In [1]: import numpy as np

In [2]: np.set_printoptions(precision=1, suppress=True, linewidth=140)

In [3]: data = np.load("m.npy")

In [4]: print(data.round(1) + 0)
[[ 0.8  0.3  0.   0.   0.2]
 [ 0.3  0.3  0.1  0.  -0.3]
 [ 0.   0.1  1.   0.   0. ]
 [ 0.   0.   0.   1.   0. ]
 [ 0.2 -0.3  0.   0.   0.9]]

In [5]: # equal to its transpose

In [6]: print(np.linalg.matrix_rank(data, rtol=0.1))
4

In [7]: basis = np.array([[0, 0, -2, 2, 2, -1, 1, 3, -1, 1, -2, 1, 1, -3, -2],
   ...:     [3, -3, 1, 1, -2, 0, -1, -1, 2, -2, -3, 3, 1, -2, 3]])

In [8]: mat = np.repeat(basis, 32 // 2, axis=0)

In [9]: rng = np.random.default_rng(89199)

In [10]: mat = mat + 0.1 * rng.normal(size=mat.shape)

In [11]: print(mat.round(1) + 0)
[[ 0.   0.  -2.   2.   2.1 -0.9  0.8  3.  -0.9  0.9 -2.1  1.   1.  -3.  -2. ]
 [ 0.   0.  -2.   2.1  2.2 -1.   1.2  2.8 -1.2  0.9 -2.   1.1  0.8 -2.9 -2. ]
 [ 0.   0.2 -1.8  2.1  2.1 -1.   0.9  3.  -1.1  0.8 -2.1  1.1  1.2 -2.9 -2.1]
 [ 0.1  0.1 -1.9  1.7  1.9 -1.1  1.   3.  -1.   1.  -1.9  0.8  0.9 -3.  -2.1]
 [-0.1 -0.1 -2.   2.1  2.  -1.   1.1  3.  -1.1  1.1 -1.9  0.9  0.9 -3.1 -2.1]
 [ 0.   0.  -1.9  2.1  1.8 -0.9  1.   2.8 -1.   0.9 -2.1  1.1  1.1 -3.1 -2. ]
 [-0.1  0.1 -1.9  2.2  1.9 -1.   1.   3.1 -1.1  0.9 -1.9  0.9  1.  -3.  -2. ]
 [-0.1  0.  -1.9  1.9  2.  -0.9  0.9  3.1 -1.   0.9 -2.1  0.9  1.  -2.9 -2.3]
 [ 0.  -0.1 -2.1  2.   2.  -1.   0.8  2.9 -0.9  1.  -2.   0.9  0.9 -3.  -2. ]
 [ 0.1 -0.1 -2.   2.3  2.1 -1.   1.   3.  -0.9  1.  -1.9  1.   1.  -3.  -2.1]
 [ 0.   0.  -1.9  2.   2.1 -1.1  1.   2.7 -1.1  1.2 -2.2  0.9  0.9 -3.  -2.1]
 [-0.1 -0.2 -2.1  2.   2.  -1.   0.9  3.2 -1.   1.1 -2.   0.9  1.  -2.9 -1.9]
 [ 0.  -0.1 -1.9  2.   2.2 -0.8  1.   2.9 -1.   1.  -1.9  1.1  1.1 -3.  -1.8]
 [ 0.1 -0.1 -2.   1.9  2.1 -0.8  1.   3.  -1.   1.2 -2.   1.1  0.8 -2.9 -2.1]
 [ 0.  -0.1 -2.   2.1  2.1 -1.   1.   3.2 -0.9  1.2 -2.   1.   1.  -3.1 -2. ]
 [ 0.  -0.1 -2.1  1.9  2.1 -0.7  1.   3.1 -1.   1.1 -1.8  0.8  1.1 -3.  -1.9]
 [ 3.1 -3.2  0.7  1.1 -2.   0.2 -1.  -1.1  2.1 -1.9 -2.8  3.1  0.9 -2.1  2.9]
 [ 2.9 -3.1  1.   0.8 -1.9  0.1 -0.9 -1.1  1.9 -2.  -3.1  2.9  1.  -1.9  3.1]
 [ 3.  -3.   1.1  1.1 -2.  -0.2 -1.2 -0.9  1.9 -1.9 -3.1  3.1  1.1 -1.9  3. ]
 [ 2.9 -3.1  0.9  1.3 -2.1  0.2 -1.  -1.   1.8 -1.9 -3.   3.   1.1 -2.1  2.9]
 [ 3.  -3.1  1.1  0.9 -2.  -0.2 -0.9 -1.1  1.9 -2.1 -3.   2.9  1.1 -2.   3. ]
 [ 2.9 -3.1  0.9  0.8 -2.   0.  -1.1 -1.1  1.9 -2.  -2.7  3.1  0.8 -2.1  2.8]
 [ 2.9 -3.2  1.1  1.1 -2.   0.1 -0.9 -0.8  1.9 -1.9 -2.9  2.8  1.  -2.1  3. ]
 [ 2.9 -3.   1.   1.1 -1.7  0.  -1.1 -1.   1.9 -1.9 -3.   2.8  1.2 -2.1  3. ]
 [ 3.1 -2.9  1.1  1.  -1.8  0.1 -0.9 -1.1  2.  -2.  -2.9  3.   1.1 -2.   3.1]
 [ 3.1 -3.   0.9  1.  -1.9  0.1 -1.  -1.1  2.  -1.9 -3.   3.   0.9 -1.9  3. ]
 [ 3.2 -3.2  0.9  1.  -2.   0.  -1.  -1.   2.  -1.9 -2.9  3.   1.1 -1.9  3.1]
 [ 2.9 -3.   1.1  0.9 -2.   0.  -1.  -1.   1.9 -2.  -3.1  3.1  0.8 -1.8  3.1]
 [ 3.  -2.9  1.   1.  -2.   0.2 -1.  -1.   2.1 -1.8 -2.9  3.   1.  -2.1  3. ]
 [ 2.9 -2.9  0.8  1.1 -1.9 -0.2 -1.1 -1.   1.9 -2.  -3.1  2.9  1.2 -2.1  2.9]
 [ 3.  -2.9  1.1  0.9 -1.9  0.1 -1.1 -1.1  2.1 -2.1 -3.   2.8  1.  -1.9  3.1]
 [ 3.  -3.2  1.   1.1 -2.   0.1 -1.1 -1.   2.  -2.1 -3.   3.1  1.  -2.1  3. ]]

In [12]: Xs = mat - mat.mean(axis=0)

In [13]: evecs = np.linalg.svd(Xs)[2][:2]

In [14]: M2 = Xs - Xs @ evecs.T @ evecs

In [15]: print(np.round(np.linalg.norm(M2) / np.linalg.norm(Xs), 1))
0.1

In [16]: M = np.loadtxt("data.csv", delimiter=",")

In [17]: print(M)
[[80.4 40.2  0.4 79.1 80.1 22.3 71.5 69.6 89.4 30.9]
 [78.2 38.3  0.1 79.4 81.6 21.  69.5 71.5 89.9 30.4]
 [79.9 40.1 -1.5 79.3 79.8 21.3 68.7 69.9 88.3 29.7]
 [77.2 40.  -0.4 80.4 80.9 20.8 69.3 68.5 90.1 31.2]
 [80.2 38.5 -0.1 79.4 78.5 20.4 69.4 69.1 89.7 30.5]
 [78.3 39.8  0.2 79.9 81.  19.3 70.5 68.1 89.2 28. ]
 [79.5 40.7 -0.3 81.2 79.7 21.8 69.  69.4 90.2 27.9]
 [80.7 39.4  1.4 79.3 79.8 20.7 69.9 69.4 89.1 29.8]
 [81.7 41.1  1.5 81.2 80.7 18.8 70.2 69.8 90.  29.6]
 [80.1 38.7  1.  80.7 80.  19.7 70.  69.4 90.1 30. ]
 [79.7 39.8 -0.1 78.2 80.5 20.6 70.4 68.6 90.3 30.6]
 [78.9 41.   0.1 80.9 79.3 20.5 70.  68.4 89.  31.8]
 [80.5 41.1  1.6 81.6 79.8 19.9 70.2 70.5 90.7 31. ]
 [80.3 40.8 -0.1 79.6 80.  19.6 72.3 68.7 89.6 29.6]
 [80.4 42.   0.1 80.7 77.8 21.4 69.8 71.7 89.6 30.9]
 [80.1 42.2  0.2 80.9 79.4 21.5 69.4 69.9 88.  29.8]
 [79.5 39.7  0.9 79.2 79.4 21.4 70.2 70.  89.9 29.6]
 [79.2 38.2  0.1 80.3 80.4 20.4 71.1 69.9 90.6 30.3]
 [78.6 38.4  2.  79.5 78.4 18.8 70.1 69.  89.8 30.4]
 [80.5 40.9 -0.7 78.3 80.1 20.4 69.9 69.7 90.8 27.8]
 [79.7 40.4  0.4 78.3 80.3 21.7 70.1 69.7 89.2 31.4]
 [79.8 38.8  0.4 80.8 81.  20.8 69.1 70.1 90.1 29.4]
 [80.  42.3  0.2 79.5 78.6 19.3 69.2 68.6 88.5 30.4]
 [80.8 40.   0.8 80.6 80.5 19.5 69.6 72.  92.1 30.2]
 [79.7 39.8 -0.6 80.6 79.2 20.2 68.7 70.  89.8 30.5]
 [80.3 38.4 -1.1 80.7 81.2 20.  71.  69.3 89.6 29.6]
 [81.3 41.3  0.3 81.4 80.4 19.3 70.8 70.3 89.6 29.4]
 [80.  40.7 -0.7 79.  80.2 20.2 69.7 72.5 90.2 27.8]
 [79.5 38.6  0.5 78.4 79.7 20.2 69.8 70.2 91.1 29. ]
 [78.8 43.1 -0.9 80.4 81.1 20.4 69.9 67.6 91.3 31. ]
 [78.9 40.3 -1.3 81.8 79.6 18.1 71.9 69.2 87.6 29. ]
 [80.1 39.7 -0.3 79.7 80.  19.7 69.  69.  91.  31.1]
 [78.5 40.5 -1.1 78.6 81.2 19.2 70.7 70.1 90.6 28.6]
 [79.9 40.2 -1.2 78.9 79.4 20.2 69.7 70.8 90.9 30.6]
 [80.2 40.9  1.1 79.1 79.7 19.2 70.4 70.6 90.7 28.6]
 [79.7 39.7  0.9 79.6 79.2 20.5 70.8 68.9 90.  28. ]
 [78.8 39.9 -0.5 80.  80.6 20.3 69.7 68.3 90.  30.9]
 [80.1 40.3 -0.3 79.1 79.9 18.2 69.2 68.9 89.2 29.6]
 [79.2 39.   0.7 79.4 81.3 20.4 70.6 69.  89.5 29.7]
 [79.4 39.5 -0.1 79.7 79.4 19.7 70.6 69.7 87.6 29.7]
 [81.2 40.3  0.9 81.6 79.7 22.3 70.7 69.1 89.5 30.3]
 [78.7 39.3 -1.5 80.6 80.8 20.2 69.  70.7 91.1 30.4]
 [80.3 37.8  1.3 78.9 79.9 20.2 70.4 69.3 90.4 29.9]
 [80.8 42.2 -1.8 79.7 79.7 19.2 68.6 70.5 89.8 31.3]]

In [18]: U, s, Vh = np.linalg.svd(M, full_matrices=False)

In [19]: print(np.round(U.T @ U, 1) + 0)
[[1. 0. 0. 0. 0. 0. 0. 0. 0. 0.]
 [0. 1. 0. 0. 0. 0. 0. 0. 0. 0.]
 [0. 0. 1. 0. 0. 0. 0. 0. 0. 0.]
 [0. 0. 0. 1. 0. 0. 0. 0. 0. 0.]
 [0. 0. 0. 0. 1. 0. 0. 0. 0. 0.]
 [0. 0. 0. 0. 0. 1. 0. 0. 0. 0.]
 [0. 0. 0. 0. 0. 0. 1. 0. 0. 0.]
 [0. 0. 0. 0. 0. 0. 0. 1. 0. 0.]
 [0. 0. 0. 0. 0. 0. 0. 0. 1. 0.]
 [0. 0. 0. 0. 0. 0. 0. 0. 0. 1.]]

In [20]: print(np.round(Vh @ Vh.T, 1) + 0)
[[1. 0. 0. 0. 0. 0. 0. 0. 0. 0.]
 [0. 1. 0. 0. 0. 0. 0. 0. 0. 0.]
 [0. 0. 1. 0. 0. 0. 0. 0. 0. 0.]
 [0. 0. 0. 1. 0. 0. 0. 0. 0. 0.]
 [0. 0. 0. 0. 1. 0. 0. 0. 0. 0.]
 [0. 0. 0. 0. 0. 1. 0. 0. 0. 0.]
 [0. 0. 0. 0. 0. 0. 1. 0. 0. 0.]
 [0. 0. 0. 0. 0. 0. 0. 1. 0. 0.]
 [0. 0. 0. 0. 0. 0. 0. 0. 1. 0.]
 [0. 0. 0. 0. 0. 0. 0. 0. 0. 1.]]

In [21]: print(np.round(U.T @ M @ Vh.T, 1) + 0)
[[1324.8    0.     0.     0.     0.     0.     0.     0.     0.     0. ]
 [   0.     8.8    0.     0.     0.     0.     0.     0.     0.     0. ]
 [   0.     0.     7.4    0.     0.     0.     0.     0.     0.     0. ]
 [   0.     0.     0.     7.4    0.     0.     0.     0.     0.     0. ]
 [   0.     0.     0.     0.     7.1    0.     0.     0.     0.     0. ]
 [   0.     0.     0.     0.     0.     6.     0.     0.     0.     0. ]
 [   0.     0.     0.     0.     0.     0.     5.8    0.     0.     0. ]
 [   0.     0.     0.     0.     0.     0.     0.     4.9    0.     0. ]
 [   0.     0.     0.     0.     0.     0.     0.     0.     4.1    0. ]
 [   0.     0.     0.     0.     0.     0.     0.     0.     0.     3.6]]

In [22]: print(np.round(s / s[0], 1) + 0)
[1. 0. 0. 0. 0. 0. 0. 0. 0. 0.]

In [23]: print(np.allclose(U * s @ Vh, M))
True

In [24]: print(np.round(np.abs(Vh[0]), 1) + 0)
[0.4 0.2 0.  0.4 0.4 0.1 0.4 0.3 0.4 0.1]

In [25]: print(np.abs(U[:, 0]).round(6).argmax())
23

In [26]: Xs = M - M.mean(axis=0)

In [27]: evecs = np.linalg.svd(Xs)[2][:1]

In [28]: M2 = Xs - Xs @ evecs.T @ evecs

In [29]: print(np.linalg.norm(M2, axis=1).round(6).argmax())
30

In [30]: print(np.round(np.diag(evecs.T @ evecs), 1) + 0)
[0.1 0.7 0.  0.1 0.1 0.  0.  0.  0.  0. ]

In [31]: arr = np.load("mat.npy")

In [32]: print(arr)
[[ 0.1 -0.8 -0.3 -0.2 -1.6 -1.2 -0.7  0.6 -0.8]
 [-0.4  1.   1.3 -0.7  0.4 -0.9 -1.5 -0.6 -0.7]
 [ 0.5 -0.8  0.7 -1.2  0.2  0.2  0.4 -1.4 -0.2]
 [-0.4 -1.1  0.   1.6  1.  -1.7 -0.5  1.3  0.9]
 [-0.7  0.5  0.1  0.3  0.1  0.5 -1.3  0.9 -0.8]
 [ 0.1  2.  -1.  -2.1  1.4  0.6  0.7  0.4 -2.7]
 [ 1.2 -3.   0.9 -0.3 -4.5 -3.9  0.9  2.4 -0.6]
 [-0.1  1.4  0.2  0.   0.3 -1.1  0.   0.4  0.7]
 [-0.7 -1.9  0.4 -0.2  0.8  2.  -0.7 -1.5  1.9]
 [ 0.7  0.7 -1.3 -0.7 -0.5  0.4  1.8 -0.1  0. ]
 [ 0.8  1.1  0.9  1.4 -0.8 -0.6  0.3 -0.4 -0.1]
 [-2.  -1.6  0.6  0.4  0.  -0.8  0.4  0.9 -0.6]
 [ 1.6 -1.8 -0.4 -0.7  0.3 -0.4  0.3  0.3 -0.1]
 [ 1.   0.7 -0.5  0.2 -1.1 -1.3  0.  -0.6 -0.4]
 [ 0.6 -1.3 -1.3 -0.7  1.6  0.3  0.7 -0.4 -0.7]
 [-0.1  0.5 -1.1  0.7 -0.9 -0.5 -0.3  0.5 -0.6]
 [-0.9 -1.1  0.7 -0.4 -1.1  0.  -0.7  2.4  0.4]
 [-0.1 -1.6 -0.2  1.3  1.4 -2.2 -0.9  0.   0.2]
 [-0.5  0.6  1.  -0.6 -0.2  2.1 -1.6  0.   1.3]
 [-0.4  0.3  1.4  0.3 -0.5  0.6  0.8  2.1 -0.4]
 [ 0.1 -0.2  1.3  1.4  1.7 -1.8  0.7 -1.  -0.9]
 [ 0.2  0.4 -1.1  1.2  0.8 -0.6 -1.1 -0.1  1.6]
 [ 1.2  0.   0.5 -0.7  0.4 -0.3  1.5  1.1 -0.9]
 [ 0.   2.7 -1.  -0.5  0.8 -0.2  0.4 -0.9 -1. ]
 [-1.  -0.6  0.1  0.2  0.8  0.9  0.1  0.4  0. ]
 [ 0.8  0.3  1.   1.1  0.2 -0.7  1.1 -0.8 -0.5]
 [-0.7 -1.1  0.6 -1.1 -1.9 -0.7  0.9  0.6  1. ]
 [-0.6 -0.6 -0.7  0.7 -0.4  0.  -1.2  0.6 -0.4]
 [ 0.2  0.2 -0.8 -0.1  1.1 -0.2  1.3  0.9 -0.7]
 [-0.3  0.5  0.8  0.4  1.5  1.   0.6  0.9  0.2]
 [ 1.4  0.3  0.3 -0.6  1.8  2.3  0.3 -0.7  1.1]
 [-1.5  0.1  0.2  0.1  0.1  0.3  0.4  1.2  0. ]
 [-0.8 -2.2  1.1 -0.1  0.6  0.6  1.3 -1.4  1.7]
 [ 0.6 -0.6  0.   0.2 -0.6 -0.7  1.6  1.4  0.3]
 [ 0.6  0.  -1.4 -0.8  1.2 -1.8  1.6 -0.4  1.3]
 [-0.1  1.5  0.5  0.5  1.2  0.7  0.3 -0.9 -0.3]
 [ 0.7 -0.3 -0.9 -0.2  0.7 -0.2 -1.2  0.8 -0.1]
 [-0.3 -0.7  0.3  0.1 -1.8  0.5  0.5  0.3 -0.6]
 [ 1.4  0.7 -0.4 -0.9  0.8 -1.4 -0.1 -0.4 -0.4]
 [-0.2 -0.3  1.2 -0.4 -0.5 -0.3  1.1 -0.9  1.3]
 [ 0.5 -1.5  0.3  1.8 -0.9 -0.6 -0.2 -0.4 -0.7]
 [ 0.2  0.4 -0.1 -1.6 -1.1  0.6 -2.1  0.5  0.1]
 [-0.8  0.5 -0.9  1.3 -0.1  1.3 -0.5  1.  -0.9]
 [ 0.1  2.2 -0.5  0.  -0.4 -0.5  1.1  1.5  0.3]]

In [33]: Xs = arr - arr.mean(axis=0)

In [34]: U, s, Vh = np.linalg.svd(Xs, full_matrices=False)

In [35]: print(np.abs(U[:, 0]).argmax())
6

In [36]: print((np.sign(U[:, 0]) == np.sign(U[0, 0])).astype(int))
[1 0 0 1 0 0 1 0 0 0 1 1 1 1 0 1 1 1 0 1 0 0 1 0 0 0 1 1 0 0 0 0 0 1 0 0 0 1 0 1 1 0 0 0]

In [37]: print(np.round(s ** 2 / (s ** 2).sum(), 1) + 0)
[0.3 0.2 0.1 0.1 0.1 0.1 0.1 0.  0. ]

In [38]: print(np.abs(Vh[0]).argmax())
4

In [39]: print(np.round(Xs.mean(axis=0), 1) + 0)
[0. 0. 0. 0. 0. 0. 0. 0. 0.]

In [40]: d = np.linalg.norm(arr[:, None] - arr[None], axis=-1)

In [41]: print(np.linalg.norm(arr, axis=1))
[2.5 2.7 2.2 3.3 2.1 4.4 7.3 2.  3.9 2.6 2.4 3.  2.6 2.3 2.8 1.9 3.2 3.5 3.3 2.8 3.5 2.8 2.6 3.3 1.7 2.4 3.1 2.  2.2 2.4 3.6 2.  3.7 2.5
 3.5 2.4 2.  2.2 2.5 2.4 2.8 3.  2.7 3. ]

In [42]: print(d.shape)
(44, 44)

In [43]: print(np.flatnonzero(d[6] < d.mean() / 2))
[6]

In [44]: print(np.unravel_index(d.round(6).argmax(), d.shape))
(np.int64(6), np.int64(30))

In [45]: print(np.linalg.norm(arr - arr.mean(axis=0), axis=1))
[2.4 2.8 2.4 3.  2.2 4.5 7.1 1.9 4.1 2.6 2.4 2.8 2.5 2.3 2.8 1.9 3.1 3.3 3.5 2.7 3.4 2.8 2.3 3.5 1.8 2.3 3.  2.  2.  2.3 3.7 1.9 3.8 2.2
 3.3 2.6 2.  2.2 2.5 2.4 2.7 3.2 2.8 2.9]

In [46]: print(d.mean(axis=1).argmax())
6

In [47]: gram = np.cov(arr, rowvar=False)

In [48]: print(np.linalg.eigvalsh(gram)[::-1])
[2.4 1.5 1.3 1.  0.7 0.7 0.5 0.4 0.3]

In [49]: print(arr.std(axis=0))
[0.8 1.2 0.8 0.9 1.2 1.2 1.  1.  0.9]

In [50]: print(np.round(np.corrcoef(arr.T), 1) + 0)
[[ 1.   0.1 -0.2 -0.2  0.  -0.3  0.2 -0.2 -0.1]
 [ 0.1  1.  -0.2 -0.1  0.3  0.2  0.  -0.1 -0.3]
 [-0.2 -0.2  1.   0.1 -0.2  0.   0.   0.   0.2]
 [-0.2 -0.1  0.1  1.   0.  -0.2 -0.1  0.   0.1]
 [ 0.   0.3 -0.2  0.   1.   0.3  0.  -0.4  0.1]
 [-0.3  0.2  0.  -0.2  0.3  1.  -0.2 -0.2  0.2]
 [ 0.2  0.   0.  -0.1  0.  -0.2  1.   0.  -0.1]
 [-0.2 -0.1  0.   0.  -0.4 -0.2  0.   1.  -0.2]
 [-0.1 -0.3  0.2  0.1  0.1  0.2 -0.1 -0.2  1. ]]

In [51]: print(round(float(np.corrcoef(arr[:, 6], arr[:, 8])[0, 1]), 1))
-0.1

In [52]: W0 = np.load("x.npy")

In [53]: print(W0)
[[ 1.   0.   0.   0.   0.   0.   0. ]
 [ 0.   1.   0.   0.   0.   0.   0. ]
 [ 0.   0.  -0.7  0.   0.   0.   0.7]
 [ 0.   0.   0.   1.   0.   0.   0. ]
 [ 0.   0.   0.   0.   1.   0.   0. ]
 [ 0.   0.   0.   0.   0.   1.   0. ]
 [ 0.   0.  -0.7  0.   0.   0.  -0.7]]

In [54]: # orthonormal columns

In [55]: f = np.array([0, -3, -1, -2, -2, -2, 2])

In [56]: M2 = W0 + np.outer(f, np.eye(7)[6])

In [57]: print(round(float(np.linalg.det(M2) / np.linalg.det(W0)), 1), round(1 + np.linalg.solve(W0, f)[6], 1))
-1.1 -1.1

In [58]: M2 = W0 / np.linalg.norm(W0, axis=1, keepdims=True)

In [59]: gram = M2 @ M2.T

In [60]: print(np.linalg.norm(M2, axis=1))
[1. 1. 1. 1. 1. 1. 1.]

In [61]: print(np.degrees(np.arccos(np.clip(gram[6, 5], -1, 1))))
90.0

In [62]: print(gram[6].round(1) + 0)
[0. 0. 0. 0. 0. 0. 1.]

In [63]: vec = np.array([3, 1, 3, 3, 3, 0, 2])

In [64]: print(7 - np.linalg.matrix_rank(W0 - np.eye(7), tol=1e-8))
5

In [65]: print(np.sort(np.abs(np.degrees(np.angle(np.linalg.eigvals(W0))))))
[  0.   0.   0.   0.   0. 135. 135.]

In [66]: print(np.linalg.inv(W0))
[[ 1.   0.   0.   0.   0.   0.   0. ]
 [ 0.   1.   0.   0.   0.   0.   0. ]
 [-0.  -0.  -0.7 -0.  -0.  -0.  -0.7]
 [ 0.   0.   0.   1.   0.   0.   0. ]
 [ 0.   0.   0.   0.   1.   0.   0. ]
 [ 0.   0.   0.   0.   0.   1.   0. ]
 [ 0.   0.   0.7  0.   0.   0.  -0.7]]

In [67]: print(W0.T @ (W0 @ vec))
[3. 1. 3. 3. 3. 0. 2.]
